% ipython --no-banner

In [1]: import numpy as np

In [2]: import numpy.linalg as la

In [3]: np.set_printoptions(suppress=True, linewidth=200)

In [4]: feats = np.array([[-0.9, -1.2, 0.9, -2.1, 0.5, 0.5],
   ...:     [1.7, 1.0, 0.4, -0.3, -0.8, -0.9],
   ...:     [-0.7, 0.4, 0.0, -0.7, -0.9, 1.7],
   ...:     [-0.5, 0.1, -2.0, 1.5, -1.1, -0.7],
   ...:     [1.72, 1.02, 0.4, -0.24, -0.75, -0.87]])

In [5]: round(float(la.norm(feats, 2) / la.norm(feats)), 2)
Out[5]: 0.7

In [6]: np.argsort(-la.norm(feats, axis=0).round(6), kind="stable")[:3]
Out[6]: array([0, 3, 5])

In [7]: [round(float(x), 2) for x in la.svd(feats, compute_uv=False)[:3]]
Out[7]: [3.98, 3.29, 2.01]

In [8]: la.norm(feats, axis=1).argmax()
Out[8]: np.int64(3)

In [9]: W2 = np.sign(np.array([[1, 2, 3], [2, 1, 2], [1, 0, 3]]))

In [10]: A2 = (np.tril(W2, -1) + np.eye(3)) @ (np.triu(W2, 1) + np.eye(3))

In [11]: ev = np.array([2, -2, 0])

In [12]: data = np.rint(A2 * ev @ la.inv(A2)) + 0

In [13]: data
Out[13]: 
array([[ 4., -4.,  2.],
       [ 4., -6.,  4.],
       [ 4., -4.,  2.]])

In [14]: # rows 0 and 2 are equal

In [15]: np.round(data @ la.pinv(data) @ data, 2)
Out[15]: 
array([[ 4., -4.,  2.],
       [ 4., -6.,  4.],
       [ 4., -4.,  2.]])

In [16]: np.allclose(data[:-1].T @ la.lstsq(data[:-1].T, data[-1])[0], data[-1])
Out[16]: True

In [17]: W = np.array([[3, 2, 2, 3], [3, 1, 2, 3], [0, 0, 1, 2]])

In [18]: c = np.array([5, 8, 5, -6])

In [19]: hid = np.maximum(data @ W + c, 0)

In [20]: np.round((hid > 0).mean(axis=0), 2)
Out[20]: array([0.67, 1.  , 1.  , 0.  ])

In [21]: W2 = np.array([[1, -1, -3], [2, -1, 3], [-1, 3, -2], [-2, -3, 3]])

In [22]: hid @ W2
Out[22]: 
array([[22.,  4.,  7.],
       [15.,  5., 20.],
       [22.,  4.,  7.]])

In [23]: (hid @ W2).round(6).argmax(axis=1)
Out[23]: array([0, 2, 0])

In [24]: W @ W2
Out[24]: 
array([[-1, -8,  2],
       [-3, -7, -1],
       [-5, -3,  4]])

In [25]: rng = np.random.default_rng(746185)

In [26]: A2 = data + rng.integers(-2, 3, (3, 2)) @ rng.integers(-2, 3, (2, 3))

In [27]: A2
Out[27]: 
array([[  6.,  -8.,   4.],
       [  5., -11.,   7.],
       [  6.,  -8.,   4.]])

In [28]: np.round(la.svd(A2 - data, compute_uv=False), 2) + 0
Out[28]: array([9.03, 1.17, 0.  ])

In [29]: la.matrix_rank(A2 - data, tol=1e-8)
Out[29]: np.int64(2)

In [30]: np.abs(A2 - data).sum(axis=1)
Out[30]: array([8., 9., 8.])

In [31]: np.round(la.norm(data, 2) / la.norm(data), 2)
Out[31]: np.float64(0.99)

In [32]: J = np.load("mat.npy")

In [33]: J
Out[33]: 
array([[14, 25, 18, 13, 14, 19,  5],
       [25, 50, 25, 15, 25, 40, 10],
       [18, 25, 38, 29, 22, 19,  9],
       [13, 15, 29, 25, 14,  9,  4],
       [14, 25, 22, 14, 17, 21,  8],
       [19, 40, 19,  9, 21, 34, 10],
       [ 5, 10,  9,  4,  8, 10,  5]])

In [34]: x = np.array([5, 2, 4, 1, 3, 3, 2])

In [35]: h = np.maximum(J @ x, 0)

In [36]: np.maximum(J @ (3 * x), 0)
Out[36]: array([ 942, 1665, 1386,  939, 1056, 1335,  447])

In [37]: h
Out[37]: array([314, 555, 462, 313, 352, 445, 149])

In [38]: mat = np.load("a.npy")

In [39]: mat
Out[39]: 
array([[ 1.41,  0.02, -2.81,  2.8 , -2.81,  2.82, -1.4 ,  4.19],
       [ 0.38, -0.01, -0.77,  0.75, -0.79,  0.76, -0.39,  1.16],
       [-0.05, -0.01,  0.15, -0.19,  0.16, -0.14,  0.08, -0.29],
       [-2.41,  0.  ,  4.83, -4.79,  4.78, -4.81,  2.43, -7.17],
       [-1.45, -0.01,  2.92, -2.92,  2.92, -2.93,  1.45, -4.4 ],
       [-0.68, -0.05,  1.42, -1.37,  1.36, -1.41,  0.68, -2.06],
       [ 0.43, -0.01, -0.79,  0.8 , -0.78,  0.78, -0.4 ,  1.19],
       [-0.62,  0.02,  1.2 , -1.2 ,  1.24, -1.22,  0.61, -1.82],
       [ 0.53, -0.01, -1.08,  1.08, -1.08,  1.07, -0.57,  1.56],
       [ 2.25,  0.  , -4.49,  4.47, -4.5 ,  4.46, -2.24,  6.72],
       [-0.91, -0.01,  1.84, -1.79,  1.81, -1.81,  0.9 , -2.71],
       [ 0.81,  0.02, -1.52,  1.55, -1.58,  1.57, -0.79,  2.31],
       [-1.04,  0.01,  2.04, -2.07,  2.05, -2.07,  1.06, -3.11],
       [-0.76, -0.04,  1.43, -1.48,  1.46, -1.47,  0.74, -2.17],
       [ 0.02,  0.02,  0.01,  0.01,  0.  , -0.01, -0.01,  0.03],
       [ 1.2 , -0.01, -2.42,  2.43, -2.44,  2.41, -1.23,  3.62],
       [ 0.95, -0.04, -1.93,  1.94, -1.88,  1.92, -0.93,  2.91],
       [ 1.22,  0.01, -2.49,  2.47, -2.48,  2.44, -1.24,  3.69],
       [ 0.85, -0.02, -1.68,  1.69, -1.67,  1.69, -0.83,  2.53],
       [ 0.44,  0.  , -0.86,  0.89, -0.89,  0.9 , -0.45,  1.35],
       [ 1.43, -0.02, -2.97,  2.91, -2.89,  2.97, -1.49,  4.34],
       [ 1.62,  0.02, -3.22,  3.24, -3.2 ,  3.21, -1.61,  4.81],
       [ 1.4 ,  0.  , -2.73,  2.71, -2.72,  2.72, -1.36,  4.09],
       [ 0.89, -0.04, -1.79,  1.72, -1.76,  1.79, -0.89,  2.64],
       [ 0.75,  0.01, -1.53,  1.53, -1.52,  1.5 , -0.75,  2.24]])

In [40]: cov = mat.T @ mat

In [41]: np.round(la.svd(mat, compute_uv=False) ** 2, 2) + 0
Out[41]: array([866.17,   0.02,   0.01,   0.01,   0.01,   0.01,   0.  ,   0.  ])

In [42]: (mat @ mat.T).shape
Out[42]: (25, 25)

In [43]: Q, r_ = la.qr(mat)

In [44]: np.round(Q.T @ Q, 2) + 0
Out[44]: 
array([[1., 0., 0., 0., 0., 0., 0., 0.],
       [0., 1., 0., 0., 0., 0., 0., 0.],
       [0., 0., 1., 0., 0., 0., 0., 0.],
       [0., 0., 0., 1., 0., 0., 0., 0.],
       [0., 0., 0., 0., 1., 0., 0., 0.],
       [0., 0., 0., 0., 0., 1., 0., 0.],
       [0., 0., 0., 0., 0., 0., 1., 0.],
       [0., 0., 0., 0., 0., 0., 0., 1.]])

In [45]: np.allclose(r_.T @ r_, mat.T @ mat)
Out[45]: True

In [46]: x = np.array([-3, -2, 2, 3, 1, 3, -3, 0])

In [47]: y = mat @ x

In [48]: np.round(la.lstsq(mat, y)[0], 2) + 0
Out[48]: array([-3., -2.,  2.,  3.,  1.,  3., -3.,  0.])

In [49]: np.round(la.solve(mat.T @ mat, mat.T @ y), 2) + 0
Out[49]: array([-3., -2.,  2.,  3.,  1.,  3., -3.,  0.])

In [50]: y = y + 0.3 * rng.normal(size=25)

In [51]: y.round(2)
Out[51]: 
array([  8.05,   1.79,  -0.68, -14.38,  -8.28,  -4.01,   2.18,  -3.14,   2.96,  13.34,  -5.46,   4.11,  -6.71,  -4.56,  -0.11,   7.47,   5.21,   7.58,   5.05,   3.26,   8.98,  10.14,   8.2 ,   5.6 ,
         4.77])

In [52]: c, *_ = la.lstsq(mat, y)

In [53]: c.round(2)
Out[53]: array([ -1.65,   2.13,  -1.1 ,   1.58,   5.54,  -2.18, -10.57,   2.36])

In [54]: c.round()
Out[54]: array([ -2.,   2.,  -1.,   2.,   6.,  -2., -11.,   2.])

In [55]: [round(float(la.norm(la.solve(mat.T @ mat + lam * np.eye(8), mat.T @ y))), 2) for lam in (0, 1, 10, 100)]
Out[55]: [12.8, 1.15, 1.14, 1.03]

In [56]: W2 = mat[[17, 0]].astype(float)

In [57]: for _ in range(5):
    ...:     z = la.norm(mat[:, None] - W2, axis=-1).argmin(axis=1)
    ...:     W2 = np.array([mat[z == j].mean(axis=0) for j in range(2)])
    ...: 

In [58]: z
Out[58]: array([1, 1, 0, 0, 0, 0, 1, 0, 1, 1, 0, 1, 0, 0, 0, 1, 1, 1, 1, 1, 1, 1, 1, 1, 1])

In [59]: W2.round(2) + 0
Out[59]: 
array([[-0.88, -0.01,  1.76, -1.76,  1.75, -1.76,  0.88, -2.63],
       [ 1.04,  0.  , -2.07,  2.06, -2.06,  2.06, -1.04,  3.08]])

In [60]: np.bincount(z)
Out[60]: array([ 9, 16])

In [61]: np.abs(W2[1] - W2[0]).argmax()
Out[61]: np.int64(7)

In [62]: la.cond(W2) > 100
Out[62]: np.True_

In [63]: np.argsort(-la.norm(W2, axis=0).round(6), kind="stable")[:3]
Out[63]: array([7, 2, 5])

In [64]: round(la.norm(W2, 2) / la.norm(W2), 2)
Out[64]: np.float64(1.0)

In [65]: arr = np.array([[10, 0, 15, 0, 10, -15, 5, -10],
    ...:     [0, 0, 0, 0, 0, 0, 0, 0],
    ...:     [10, 0, 15, 0, 10, -15, 5, -10]])

In [66]: arr
Out[66]: 
array([[ 10,   0,  15,   0,  10, -15,   5, -10],
       [  0,   0,   0,   0,   0,   0,   0,   0],
       [ 10,   0,  15,   0,  10, -15,   5, -10]])

In [67]: np.abs(arr).max()
Out[67]: np.int64(15)

In [68]: la.matrix_rank(arr)
Out[68]: np.int64(1)

In [69]: np.diff(arr, axis=0)
Out[69]: 
array([[-10,   0, -15,   0, -10,  15,  -5,  10],
       [ 10,   0,  15,   0,  10, -15,   5, -10]])

In [70]: np.round(arr.mean(axis=0), 2)
Out[70]: array([  6.67,   0.  ,  10.  ,   0.  ,   6.67, -10.  ,   3.33,  -6.67])

In [71]: np.count_nonzero(arr)
Out[71]: np.int64(12)

In [72]: round(float(la.norm(arr)), 2)
Out[72]: 39.37

In [73]: np.round(la.svd(arr, compute_uv=False), 2) + 0
Out[73]: array([39.37,  0.  ,  0.  ])

In [74]: arr.sum(axis=1)
Out[74]: array([15,  0, 15])

In [75]: A2 = arr[0, 0] * arr[1:] - np.outer(arr[1:, 0], arr[0])

In [76]: A2
Out[76]: 
array([[0, 0, 0, 0, 0, 0, 0, 0],
       [0, 0, 0, 0, 0, 0, 0, 0]])

In [77]: np.flatnonzero(~A2.round(6).any(axis=1))
Out[77]: array([0, 1])

In [78]: F = np.load("arr.npy")

In [79]: F
Out[79]: 
array([[ 24,   9,   3, -10,   4],
       [  9,  24,  -8, -12,   4],
       [  3,  -8,  23,  12,  -5],
       [-10, -12,  12,  27, -22],
       [  4,   4,  -5, -22,  27]])

In [80]: z = rng.permutation(5)

In [81]: A2 = F[:, z] * rng.choice([-1, 1], 5)

In [82]: A2
Out[82]: 
array([[ -4,   3, -24, -10,  -9],
       [ -4,  -8,  -9, -12, -24],
       [  5,  23,  -3,  12,   8],
       [ 22,  12,  10,  27,  12],
       [-27,  -5,  -4, -22,  -4]])

In [83]: U, _, Vt = la.svd(F.T @ A2)

In [84]: np.round(U @ Vt, 2) + 0
Out[84]: 
array([[ 0.,  0., -1.,  0.,  0.],
       [ 0.,  0.,  0.,  0., -1.],
       [ 0.,  1.,  0.,  0.,  0.],
       [ 0.,  0.,  0.,  1.,  0.],
       [-1.,  0.,  0.,  0.,  0.]])

In [85]: A = np.loadtxt("dump.csv", delimiter=",")

In [86]: A
Out[86]: 
array([[-1.,  0.,  0.,  0.],
       [ 0.,  3.,  3., -2.],
       [ 0.,  2., -2., -3.],
       [ 0., -3.,  2.,  2.]])

In [87]: # splits into 2 blocks

In [88]: np.einsum("ii->", A)
Out[88]: np.float64(2.0)

In [89]: round(float(la.det(A.T)), 2)
Out[89]: -25.0

In [90]: np.kron(np.eye(2, dtype=int), A)
Out[90]: 
array([[-1.,  0.,  0.,  0., -0.,  0.,  0.,  0.],
       [ 0.,  3.,  3., -2.,  0.,  0.,  0., -0.],
       [ 0.,  2., -2., -3.,  0.,  0., -0., -0.],
       [ 0., -3.,  2.,  2.,  0., -0.,  0.,  0.],
       [-0.,  0.,  0.,  0., -1.,  0.,  0.,  0.],
       [ 0.,  0.,  0., -0.,  0.,  3.,  3., -2.],
       [ 0.,  0., -0., -0.,  0.,  2., -2., -3.],
       [ 0., -0.,  0.,  0.,  0., -3.,  2.,  2.]])

In [91]: np.einsum("ij,ji->", A, A)
Out[91]: np.float64(30.0)

In [92]: np.allclose(arr[:-1].T @ la.lstsq(arr[:-1].T, arr[-1])[0], arr[-1])
Out[92]: True

In [93]: la.lstsq(arr[:-1].T, arr[-1])[2]
Out[93]: np.int32(1)

In [94]: np.abs(np.diag(la.qr(arr)[1])) > 1e-9
Out[94]: array([ True, False, False])

In [95]: round(float(np.trace(la.pinv(arr) @ arr)), 2)
Out[95]: 1.0

In [96]: proj = np.triu(np.array([[-8, 1, -1, -5], [9, -4, -1, -7], [-6, 8, -4, 9], [-8, 8, 6, -7]]), 1) + np.eye(4)

In [97]: A2 = proj @ A @ la.inv(proj)

In [98]: np.round(np.poly(A2), 2)
Out[98]: array([  1.,  -2., -13., -35., -25.])

In [99]: A2
Out[99]: 
array([[ -1.,  17.,  11.,   6.],
       [  0.,  22.,  13.,  24.],
       [  0., -25.,  -9., -79.],
       [  0.,  -3.,  -1., -10.]])

In [100]: np.trace(A2), np.trace(A)
Out[100]: (np.float64(2.0), np.float64(2.0))

In [101]: A2 = np.array([[-9, -9, 2], [1, -1, -6]])

In [102]: W2 = np.kron(A2, A)

In [103]: W2.shape
Out[103]: (8, 12)

In [104]: A @ A
Out[104]: 
array([[  1.,   0.,   0.,   0.],
       [  0.,  21.,  -1., -19.],
       [  0.,  11.,   4.,  -4.],
       [  0., -11.,  -9.,   4.]])

In [105]: round(float(la.det(A)), 2)
Out[105]: -25.0

In [106]: (A != 0).astype(int)
Out[106]: 
array([[1, 0, 0, 0],
       [0, 1, 1, 1],
       [0, 1, 1, 1],
       [0, 1, 1, 1]])

In [107]: np.round(np.sort(la.eigvals(A).real), 2)
Out[107]: array([-1.29, -1.29, -1.  ,  5.59])

In [108]: W0 = np.load("block8.npy")

In [109]: W0
Out[109]: 
array([[ 4,  2,  3, -4,  2],
       [ 2,  4,  2,  3, -4],
       [-4,  2,  4,  2,  3],
       [ 3, -4,  2,  4,  2],
       [ 2,  3, -4,  2,  4]])

In [110]: W0 @ np.ones(5)
Out[110]: array([7., 7., 7., 7., 7.])

In [111]: np.round(np.fft.fft(W0[0]), 2)
Out[111]: array([7.  +0.j  , 6.05-4.11j, 0.45+6.66j, 0.45-6.66j, 6.05+4.11j])

In [112]: W0 @ (-1.0) ** np.arange(5)
Out[112]: array([11., -7., -1.,  7., -3.])

In [113]: proj = mat @ la.solve(mat.T @ mat, mat.T)

In [114]: np.round(proj @ mat[:, 7], 2)
Out[114]: array([ 4.19,  1.16, -0.29, -7.17, -4.4 , -2.06,  1.19, -1.82,  1.56,  6.72, -2.71,  2.31, -3.11, -2.17,  0.03,  3.62,  2.91,  3.69,  2.53,  1.35,  4.34,  4.81,  4.09,  2.64,  2.24])

In [115]: x = np.array([-1, 2, -1, -3, 2])

In [116]: y = W0 @ x

In [117]: c, lr = np.zeros(5), 1 / la.norm(W0, 2) ** 2

In [118]: for i in range(25):
     ...:     c -= lr * W0.T @ (W0 @ c - y)
     ...:     if i % 5 == 0: print(i, round(la.norm(W0 @ c - y), 2))
     ...: 
0 4.1
5 0.0
10 0.0
15 0.0
20 0.0

In [119]: round(la.cond(W0), 2)
Out[119]: np.float64(1.1)

In [120]: proj = np.triu(np.array([[2, 3, 0, 0, 0],
     ...:     [3, 0, 0, 0, 0],
     ...:     [0, 2, 0, 3, 3],
     ...:     [2, 1, 0, 1, 1],
     ...:     [2, 3, 2, 2, 2]]), 1) + np.eye(5)

In [121]: A2 = proj @ W0 @ la.inv(proj)

In [122]: proj @ W0 - W0 @ proj
Out[122]: 
array([[  6.,   0.,   6.,   0., -17.],
       [  0.,  -6.,   0.,  -6.,  -9.],
       [ 15.,   9.,  -6.,   6.,   4.],
       [  2.,  -6.,  -4.,  -4.,  -6.],
       [  0.,  -6.,   0.,  12.,  10.]])

In [123]: A2
Out[123]: 
array([[ 10., -16.,   9., -22., -15.],
       [  2.,  -2.,   2.,  -3.,  -7.],
       [ 11., -34.,  -2.,  26.,   1.],
       [  5., -16.,  -2.,  12.,   0.],
       [  2.,  -3.,  -4.,  14.,   2.]])

In [124]: la.matrix_rank(A2)
Out[124]: np.int64(5)

In [125]: np.round(np.poly(A2), 2)
Out[125]: array([     1.,    -20.,    200.,  -1350.,   6490., -16667.])
